$ python -q
>>> import numpy as np
>>> from numpy import linalg as LA
>>> np.set_printoptions(suppress=True, linewidth=200)
>>> def tidy(a):
...     return np.round(a, 3) + 0
... 
>>> E = np.array([[1, 1, 0, 0, 0, 0],
...     [0, -2, 0, 0, 0, 0],
...     [3, 1, 0, 0, 0, 0],
...     [0, 0, 1, 1, 0, 0],
...     [0, 0, 0, -2, 0, 0],
...     [0, 0, 3, 1, 0, 0],
...     [0, 0, 0, 0, 1, 1],
...     [0, 0, 0, 0, 0, -2],
...     [0, 0, 0, 0, 3, 1]])
>>> print(E)
[[ 1  1  0  0  0  0]
 [ 0 -2  0  0  0  0]
 [ 3  1  0  0  0  0]
 [ 0  0  1  1  0  0]
 [ 0  0  0 -2  0  0]
 [ 0  0  3  1  0  0]
 [ 0  0  0  0  1  1]
 [ 0  0  0  0  0 -2]
 [ 0  0  0  0  3  1]]
>>> vec = np.array([3, -9, 6, 4, 3, -5])
>>> rhs = E @ vec
>>> print(tidy(LA.pinv(E) @ E))
[[1. 0. 0. 0. 0. 0.]
 [0. 1. 0. 0. 0. 0.]
 [0. 0. 1. 0. 0. 0.]
 [0. 0. 0. 1. 0. 0.]
 [0. 0. 0. 0. 1. 0.]
 [0. 0. 0. 0. 0. 1.]]
>>> print(tidy(LA.solve(E.T @ E, E.T @ rhs)))
[ 3. -9.  6.  4.  3. -5.]
>>> rng = np.random.default_rng(16)
>>> rhs = rhs + 0.1 * rng.normal(size=9)
>>> print(tidy(rhs))
[-6.059 18.063  0.104 10.103 -7.818 21.961 -1.946  9.963  3.858]
>>> beta, *_ = LA.lstsq(E, rhs)
>>> print(tidy(E.T @ (rhs - E @ beta)))
[0. 0. 0. 0. 0. 0.]
>>> proj = E @ LA.solve(E.T @ E, E.T)
>>> print(np.trace(proj))
6.0
>>> print(tidy(proj))
[[ 0.182 -0.273  0.273  0.     0.     0.     0.     0.     0.   ]
 [-0.273  0.909  0.091  0.     0.     0.     0.     0.     0.   ]
 [ 0.273  0.091  0.909  0.     0.     0.     0.     0.     0.   ]
 [ 0.     0.     0.     0.182 -0.273  0.273  0.     0.     0.   ]
 [ 0.     0.     0.    -0.273  0.909  0.091  0.     0.     0.   ]
 [ 0.     0.     0.     0.273  0.091  0.909  0.     0.     0.   ]
 [ 0.     0.     0.     0.     0.     0.     0.182 -0.273  0.273]
 [ 0.     0.     0.     0.     0.     0.    -0.273  0.909  0.091]
 [ 0.     0.     0.     0.     0.     0.     0.273  0.091  0.909]]
>>> w1 = np.array([[3, -5], [-3, -5], [0, -4], [5, 2], [2, -5], [2, 2]])
>>> beta = np.array([-2, 0])
>>> H = np.maximum(E @ w1 + beta, 0)
>>> print(H)
[[ 0  0]
 [ 4 10]
 [ 4  0]
 [ 3  0]
 [ 0  0]
 [ 3  0]
 [ 2  0]
 [ 0  0]
 [ 6  0]]
>>> print((H > 0).astype(int))
[[0 0]
 [1 1]
 [1 0]
 [1 0]
 [0 0]
 [1 0]
 [1 0]
 [0 0]
 [1 0]]
>>> cent = np.array([[0, 3, 3], [3, 0, 0]])
>>> print((H @ cent).round(6).argmax(axis=1))
[0 0 1 1 0 1 1 0 1]
>>> print(w1 @ cent)
[[-15   9   9]
 [-15  -9  -9]
 [-12   0   0]
 [  6  15  15]
 [-15   6   6]
 [  6   6   6]]
>>> print(LA.norm(E, axis=1).argmax())
2
>>> print(tidy(LA.norm(E, 2)))
3.532
>>> print(tidy(LA.norm(E[4], 1)), tidy(LA.norm(E[4], np.inf)))
2.0 2.0
>>> print(tidy(LA.norm(E, axis=0)))
[3.162 2.449 3.162 2.449 3.162 2.449]
>>> print(E[4] @ E[0])
0
>>> F = np.load("w.npy")
>>> print(F)
[[0 0 0 0 2 0 0 0]
 [0 0 0 0 0 0 0 0]
 [1 1 0 0 0 0 0 0]
 [0 0 0 0 0 0 0 1]
 [0 0 0 1 0 0 1 1]
 [0 2 0 0 0 2 0 2]
 [0 0 1 0 0 0 0 0]
 [2 0 0 0 0 0 0 0]
 [0 0 0 0 0 0 0 0]
 [1 2 0 0 0 0 0 0]
 [0 0 0 0 2 0 1 0]
 [1 1 0 2 0 0 0 0]
 [1 0 0 2 0 0 2 2]
 [0 0 0 0 2 0 2 0]]
>>> other = np.c_[F[:, :7] @ np.array([[3, 1, 1, 0, 2, 3, 2],
...     [0, 0, 5, 5, 1, 5, 4],
...     [4, 0, 1, 0, 0, 4, 0],
...     [2, 3, 4, 2, 3, 4, 4],
...     [4, 0, 0, 2, 2, 4, 2],
...     [3, 1, 0, 3, 4, 1, 1],
...     [0, 1, 1, 2, 2, 5, 3]]), np.array([-6, 5, -6, 5, -1, -8, 2, 6, -2, 4, -1, -7, 2, 1])]
>>> print(other)
[[ 8  0  0  4  4  8  4 -6]
 [ 0  0  0  0  0  0  0  5]
 [ 3  1  6  5  3  8  6 -6]
 [ 0  0  0  0  0  0  0  5]
 [ 2  4  5  4  5  9  7 -1]
 [ 6  2 10 16 10 12 10 -8]
 [ 4  0  1  0  0  4  0  2]
 [ 6  2  2  0  4  6  4  6]
 [ 0  0  0  0  0  0  0 -2]
 [ 3  1 11 10  4 13 10  4]
 [ 8  1  1  6  6 13  7 -1]
 [ 7  7 14  9  9 16 14 -7]
 [ 7  9 11  8 12 21 16  2]
 [ 8  2  2  8  8 18 10  1]]
>>> print(LA.matrix_rank(other))
8
>>> print(LA.matrix_rank(np.c_[F, other]))
9
>>> print(tidy(LA.norm(other - F @ LA.lstsq(F, other)[0], axis=0)))
[ 0.     0.     0.     0.     0.     0.     0.    10.519]
